$ ipython --no-banner

In [1]: import numpy as np

In [2]: np.set_printoptions(precision=1, suppress=True, linewidth=200, floatmode="fixed")

In [3]: def rd(a):
   ...:     return np.round(a, 1) + 0
   ...: 

In [4]: J = np.loadtxt("m.csv", delimiter=",")

In [5]: J
Out[5]: 
array([[ 15.0,  36.0, -37.0,   1.0,   5.0,   0.0,  15.0,  -7.0,  -3.0,   1.0, -13.0,  18.0],
       [ 36.0, 122.0, -59.0,  42.0,  10.0,  48.0,  17.0, -54.0, -31.0,  -9.0,  19.0,  59.0],
       [-37.0, -59.0, 122.0,  37.0, -38.0,  38.0, -58.0,  -4.0, -38.0, -32.0,  79.0, -27.0],
       [  1.0,  42.0,  37.0, 110.0, -43.0,  -3.0, -21.0,  -8.0, -31.0, -43.0,  -1.0, -13.0],
       [  5.0,  10.0, -38.0, -43.0, 105.0,  20.0,  26.0, -47.0, 100.0,  86.0, -12.0,  -3.0],
       [  0.0,  48.0,  38.0,  -3.0,  20.0, 115.0, -28.0, -75.0, -44.0,   0.0, 122.0,  53.0],
       [ 15.0,  17.0, -58.0, -21.0,  26.0, -28.0,  30.0,   6.0,  34.0,  24.0, -49.0,   3.0],
       [ -7.0, -54.0,  -4.0,  -8.0, -47.0, -75.0,   6.0,  68.0,  -8.0, -26.0, -62.0, -32.0],
       [ -3.0, -31.0, -38.0, -31.0, 100.0, -44.0,  34.0,  -8.0, 138.0,  92.0, -77.0, -47.0],
       [  1.0,  -9.0, -32.0, -43.0,  86.0,   0.0,  24.0, -26.0,  92.0,  74.0, -25.0, -13.0],
       [-13.0,  19.0,  79.0,  -1.0, -12.0, 122.0, -49.0, -62.0, -77.0, -25.0, 150.0,  48.0],
       [ 18.0,  59.0, -27.0, -13.0,  -3.0,  53.0,   3.0, -32.0, -47.0, -13.0,  48.0,  54.0]])

In [6]: ev, evecs = np.linalg.eigh(J)

In [7]: vec = np.array([0, 1, 2, 1, 0, -1, 2, 0, 1, -2, 0, -1])

In [8]: vec @ J @ vec / (vec @ vec), rd(ev[0]), rd(ev[-1])
Out[8]: (np.float64(49.0), np.float64(0.0), np.float64(439.9))

In [9]: rd(np.linalg.eigvalsh(J[1:, 1:]))
Out[9]: array([  0.0,   0.0,   0.0,   0.0,   0.0,   0.0,   0.0, 124.0, 214.9, 309.4, 439.6])

In [10]: (np.sign(evecs[:, -1].round(6)) == np.sign(evecs[0, -1].round(6))).astype(int)
Out[10]: array([1, 0, 0, 0, 1, 0, 1, 1, 1, 1, 0, 0])

In [11]: rk = np.linalg.matrix_rank(J)

In [12]: rk
Out[12]: np.int64(4)

In [13]: ns = np.linalg.svd(J)[2][rk:].T

In [14]: [int(np.linalg.matrix_rank(J[:i])) for i in range(1, len(J) + 1)]
Out[14]: [1, 2, 3, 4, 4, 4, 4, 4, 4, 4, 4, 4]

In [15]: ns.shape
Out[15]: (12, 8)

In [16]: rd(ns @ ns.T)
Out[16]: 
array([[ 0.9, -0.1,  0.2,  0.0,  0.0,  0.0, -0.1,  0.0,  0.0,  0.0,  0.1, -0.1],
       [-0.1,  0.5,  0.2, -0.3,  0.0, -0.1, -0.1,  0.2,  0.1,  0.0,  0.0, -0.2],
       [ 0.2,  0.2,  0.5, -0.2,  0.0, -0.1,  0.2,  0.0,  0.0,  0.0, -0.2,  0.2],
       [ 0.0, -0.3, -0.2,  0.3,  0.1,  0.1,  0.1,  0.1, -0.1,  0.1,  0.1,  0.2],
       [ 0.0,  0.0,  0.0,  0.1,  0.7, -0.1,  0.0,  0.2, -0.3, -0.3,  0.0,  0.0],
       [ 0.0, -0.1, -0.1,  0.1, -0.1,  0.7,  0.1,  0.2,  0.1,  0.0, -0.3, -0.1],
       [-0.1, -0.1,  0.2,  0.1,  0.0,  0.1,  0.9,  0.0,  0.0,  0.0,  0.1, -0.1],
       [ 0.0,  0.2,  0.0,  0.1,  0.2,  0.2,  0.0,  0.8,  0.1,  0.1,  0.2,  0.1],
       [ 0.0,  0.1,  0.0, -0.1, -0.3,  0.1,  0.0,  0.1,  0.6, -0.3,  0.2,  0.2],
       [ 0.0,  0.0,  0.0,  0.1, -0.3,  0.0,  0.0,  0.1, -0.3,  0.8,  0.0,  0.0],
       [ 0.1,  0.0, -0.2,  0.1,  0.0, -0.3,  0.1,  0.2,  0.2,  0.0,  0.6, -0.1],
       [-0.1, -0.2,  0.2,  0.2,  0.0, -0.1, -0.1,  0.1,  0.2,  0.0, -0.1,  0.8]])
